$ python3 -q
>>> import numpy as np
>>> np.set_printoptions(precision=1, suppress=True, linewidth=200, sign=" ")
>>> def tidy(a):
...     return np.round(a, 1) + 0
... 
>>> O, _ = np.linalg.qr(np.array([[-0.2, 0.2, -0.4, 0.6],
...     [-0.8, -0.7, 0.6, 1.8],
...     [0.0, -0.5, 1.4, -0.3],
...     [-0.1, -1.5, 2.1, -2.5]]))
>>> vecs, _ = np.linalg.qr(np.array([[-0.2, -0.5, -0.9, -0.2, 0.4],
...     [-1.0, -0.3, -0.6, -0.4, -0.5],
...     [0.0, -0.9, -0.3, 1.4, 1.2],
...     [1.2, 1.7, -0.3, -0.1, -1.0],
...     [-2.4, -1.3, 0.5, 0.3, 0.5]]))
>>> sigma = 20 * 0.2 ** np.arange(4)
>>> arr = O[:, :4] * sigma @ vecs[:4]
>>> print(tidy(arr))
[[ 0.  -1.7  2.8 -1.1  3.5]
 [ 1.3 -5.  13.6 -4.5 11.8]
 [ 0.5 -0.1  0.9  0.5 -1. ]
 [ 1.5  0.5  3.9 -0.9 -0.9]]
>>> def softmax(z):
...     e = np.exp(z - z.max(axis=-1, keepdims=True))
...     return e / e.sum(axis=-1, keepdims=True)
... 
>>> print(tidy(softmax(10 * arr[1])))
[ 0.  0.  1.  0.  0.]
>>> print(tidy(softmax(arr[1])))
[ 0.   0.   0.9  0.   0.1]
>>> print(tidy(softmax(arr[1] + 3)))
[ 0.   0.   0.9  0.   0.1]
>>> S = arr @ arr.T / np.sqrt(5)
>>> print(softmax(S).round(6).argmax(axis=1))
[ 1  1  3  1]
>>> print(tidy(softmax(S + np.triu(np.full(S.shape, -np.inf), 1))))
[[ 1.   0.   0.   0. ]
 [ 0.   1.   0.   0. ]
 [ 0.1  0.2  0.7  0. ]
 [ 0.   1.   0.   0. ]]
>>> print(tidy(softmax(S)[1] @ arr))
[ 1.3 -5.  13.6 -4.5 11.8]
>>> out = np.array([[1, 0, 1], [2, 2, 2]])
>>> Z = np.kron(out, arr)
>>> print(Z.shape)
(8, 15)
>>> print(tidy(np.linalg.norm(Z, 2)), tidy(np.linalg.norm(out, 2) * np.linalg.norm(arr, 2)))
73.2 73.2
>>> print(tidy(Z))
[[  0.   -1.7   2.8  -1.1   3.5   0.    0.    0.    0.    0.    0.   -1.7   2.8  -1.1   3.5]
 [  1.3  -5.   13.6  -4.5  11.8   0.    0.    0.    0.    0.    1.3  -5.   13.6  -4.5  11.8]
 [  0.5  -0.1   0.9   0.5  -1.    0.    0.    0.    0.    0.    0.5  -0.1   0.9   0.5  -1. ]
 [  1.5   0.5   3.9  -0.9  -0.9   0.    0.    0.    0.    0.    1.5   0.5   3.9  -0.9  -0.9]
 [  0.1  -3.3   5.6  -2.3   7.1   0.1  -3.3   5.6  -2.3   7.1   0.1  -3.3   5.6  -2.3   7.1]
 [  2.5 -10.1  27.2  -9.   23.5   2.5 -10.1  27.2  -9.   23.5   2.5 -10.1  27.2  -9.   23.5]
 [  0.9  -0.3   1.8   1.   -2.    0.9  -0.3   1.8   1.   -2.    0.9  -0.3   1.8   1.   -2. ]
 [  2.9   1.    7.8  -1.8  -1.8   2.9   1.    7.8  -1.8  -1.8   2.9   1.    7.8  -1.8  -1.8]]
>>> gram = arr.T @ arr
>>> print(tidy(np.linalg.svd(arr, compute_uv=False) ** 2))
[ 400.    16.     0.6    0. ]
>>> print(np.linalg.norm(arr, axis=1).argmax())
1
>>> print(tidy(np.linalg.norm(arr, 1)), tidy(np.linalg.norm(arr, np.inf)))
21.2 36.2
>>> print(tidy(np.linalg.norm(arr, axis=0)))
[  2.    5.3  14.5   4.8  12.4]
>>> out = arr / np.sqrt((arr ** 2).mean(axis=1, keepdims=True))
>>> print(np.linalg.matrix_rank(out) == np.linalg.matrix_rank(arr))
True
>>> print(tidy(out[0]))
[ 0.  -0.8  1.3 -0.5  1.6]
>>> X = np.array([[9, 6], [6, 18]])
>>> print(tidy(np.linalg.norm(X[1], 1)), tidy(np.linalg.norm(X[1], np.inf)))
24.0 18.0
>>> print(tidy(np.linalg.norm(X, 1)), tidy(np.linalg.norm(X, np.inf)))
24.0 24.0
>>> print(tidy(np.linalg.norm(X, axis=1)))
[ 10.8  19. ]
>>> print(tidy(np.linalg.norm(X, "nuc")))
27.0
>>> print(tidy(np.linalg.norm(X) ** 2 / np.linalg.norm(X, 2) ** 2))
1.1
>>> print(X[1] @ X[0])
162
>>> print(np.linalg.norm(X, axis=1).argmax())
1
>>> vals, vecs = np.linalg.eigh(X)
>>> print(tidy(np.abs(vecs[:, -1])))
[ 0.4  0.9]
>>> print(tidy(vecs.T @ vecs))
[[ 1.  0.]
 [ 0.  1.]]
>>> print(vals.sum(), np.trace(X))
27.0 27
>>> print(tidy(vecs.T @ X @ vecs))
[[  6.   0.]
 [  0.  21.]]
>>> print((vals > 1e-8).sum(), (vals < -1e-8).sum())
2 0
>>> print(np.unique(vals.round(6) + 0, return_counts=True)[1])
[ 1  1]
>>> print(tidy(np.linalg.svd(X, compute_uv=False)))
[ 21.   6.]
>>> Lm = np.linalg.cholesky(X)
>>> print(tidy(Lm))
[[ 3.   0. ]
 [ 2.   3.7]]
>>> print(Lm @ Lm.T)
[[  9.   6.]
 [  6.  18.]]
>>> print(np.diag(Lm) ** 2)
[  9.  14.]
>>> print(tidy(X / np.sqrt(np.outer(np.diag(X), np.diag(X)))))
[[ 1.   0.5]
 [ 0.5  1. ]]
>>> rng = np.random.default_rng(8911)
>>> labels = rng.permutation(2)
>>> print(labels)
[ 0  1]
>>> out = X[labels][:, labels]
>>> print(out)
[[  9   6]
 [  6  18]]
>>> print(np.trace(out))
27
>>> print(tidy(np.sort(np.abs(np.linalg.eigvals(out)))))
[  6.  21.]
>>> print(np.allclose(out, X))
True
>>> vals, vecs = np.linalg.eigh(out)
>>> print(np.abs(vecs[:, -1]).round(6).argmax())
1
>>> print(vals.sum(), np.trace(out))
27.0 27
>>> print(tidy(vecs @ np.diag(vals) @ vecs.T))
[[  9.   6.]
 [  6.  18.]]
>>> print(tidy(np.abs(vecs[:, -1])))
[ 0.4  0.9]
>>> W0 = np.array([[-2.0, 1.0, 0.0, 0.0, 0.0, 0.0],
...     [0.0, -2.0, 1.0, 0.0, 0.0, 0.0],
...     [0.0, 0.0, -2.0, 1.0, 0.0, 0.0],
...     [0.0, 0.0, 0.0, -2.0, 1.0, 0.0],
...     [0.0, 0.0, 0.0, 0.0, -2.0, 1.0],
...     [0.0, 0.0, 0.0, 0.0, 0.0, -2.0]])
>>> ang = np.radians(180)
>>> r_ = np.eye(6)
>>> r_[5, 5] = r_[4, 4] = np.cos(ang)
>>> r_[5, 4], r_[4, 5] = -np.sin(ang), np.sin(ang)
>>> print(tidy(r_))
[[ 1.  0.  0.  0.  0.  0.]
 [ 0.  1.  0.  0.  0.  0.]
 [ 0.  0.  1.  0.  0.  0.]
 [ 0.  0.  0.  1.  0.  0.]
 [ 0.  0.  0.  0. -1.  0.]
 [ 0.  0.  0.  0.  0. -1.]]
>>> out = W0 @ r_.T
>>> print(tidy(out))
[[-2.  1.  0.  0.  0.  0.]
 [ 0. -2.  1.  0.  0.  0.]
 [ 0.  0. -2.  1.  0.  0.]
 [ 0.  0.  0. -2. -1.  0.]
 [ 0.  0.  0.  0.  2. -1.]
 [ 0.  0.  0.  0.  0.  2.]]
>>> print(tidy(np.linalg.svd(W0, compute_uv=False)), tidy(np.linalg.svd(out, compute_uv=False)))
[ 2.9  2.7  2.4  2.   1.5  1.1] [ 2.9  2.7  2.4  2.   1.5  1.1]
>>> print(np.allclose(W0 @ W0.T, out @ out.T))
True
>>> print(np.allclose(np.linalg.norm(W0, axis=1), np.linalg.norm(out, axis=1)))
True
>>> print(tidy(np.linalg.det(r_)), np.trace(r_))
1.0 2.0
